>>> import numpy as np
>>> np.set_printoptions(suppress=True, linewidth=120)
>>> arr = np.array([[1.0, 0.0, 0.0, 0.0],
...     [0.0, 0.0, 1.0, 0.0],
...     [0.0, -1.0, 0.0, 0.0],
...     [0.0, 0.0, 0.0, 1.0]])
>>> # columns are unit length and at right angles
>>> print(np.round(np.linalg.norm(arr[0], 1), 2), np.round(np.linalg.norm(arr[0], np.inf), 2))
1.0 1.0
>>> print(round(float(np.linalg.norm(arr, "nuc")), 2))
4.0
>>> round(float(np.linalg.norm(arr[0] - arr[3])), 2)
1.41
>>> np.round(np.linalg.norm(arr, axis=1), 2)
array([1., 1., 1., 1.])
>>> round(float(np.linalg.norm(arr, 1)), 2), round(np.linalg.norm(arr, np.inf), 2)
(1.0, np.float64(1.0))
>>> U, sig, Vh = np.linalg.svd(arr, full_matrices=False)
>>> (sig > 1e-8).sum()
np.int64(4)
>>> Vh @ Vh.T
array([[1., 0., 0., 0.],
       [0., 1., 0., 0.],
       [0., 0., 1., 0.],
       [0., 0., 0., 1.]])
>>> print(U.T @ U)
[[1. 0. 0. 0.]
 [0. 1. 0. 0.]
 [0. 0. 1. 0.]
 [0. 0. 0. 1.]]
>>> np.cumsum(sig ** 2) / np.sum(sig ** 2)
array([0.25, 0.5 , 0.75, 1.  ])
>>> E = np.loadtxt("x.csv", delimiter=",")
>>> E.round(2)
array([[-0.6 ,  8.06,  1.09],
       [-8.18, -1.42,  5.54],
       [ 5.34, -1.01,  7.14]])
>>> B = np.array([[1, 0, 0], [2, 0, 1], [0, 2, 2]])
>>> np.round(E @ B, 2)
array([[ 15.52,   2.18,  10.24],
       [-11.02,  11.08,   9.67],
       [  3.32,  14.28,  13.27]])
>>> np.round(B.T @ E.T, 2)
array([[ 15.52, -11.02,   3.32],
       [  2.18,  11.08,  14.28],
       [ 10.24,   9.67,  13.27]])
>>> print(np.round(np.einsum("ij->j", E), 2))
[-3.44  5.63 13.77]
>>> B = np.array([[4, 0, 4, 1], [5, 1, 3, 1], [5, 4, 3, 5], [1, 5, 4, 5]])
>>> W0 = np.triu(B, 1)
>>> W0
array([[0, 0, 4, 1],
       [0, 0, 3, 1],
       [0, 0, 0, 5],
       [0, 0, 0, 0]])
>>> # columns 0 and 1 are equal
>>> W1 = np.array([[-1, -2, 2], [2, -1, 2], [1, -1, 0]])
>>> beta = np.array([1, 0, 3])
>>> hid = np.maximum(E @ W1 + beta, 0)
>>> (hid > 0).astype(int)
array([[1, 0, 1],
       [1, 1, 0],
       [1, 0, 1]])
>>> np.round((hid > 0).mean(axis=0), 2)
array([1.  , 0.33, 0.67])
>>> print(hid.round(2))
[[18.81  0.   17.92]
 [11.88 12.24  0.  ]
 [ 0.78  0.   11.66]]
>>> basis = np.array([[-2, 7], [-3, 9], [3, -8]])
>>> W1 @ basis
array([[ 14, -41],
       [  5, -11],
       [  1,  -2]])
>>> np.round(hid @ basis, 2)
array([[ 16.14, -11.7 ],
       [-60.48, 193.32],
       [ 33.4 , -87.77]])
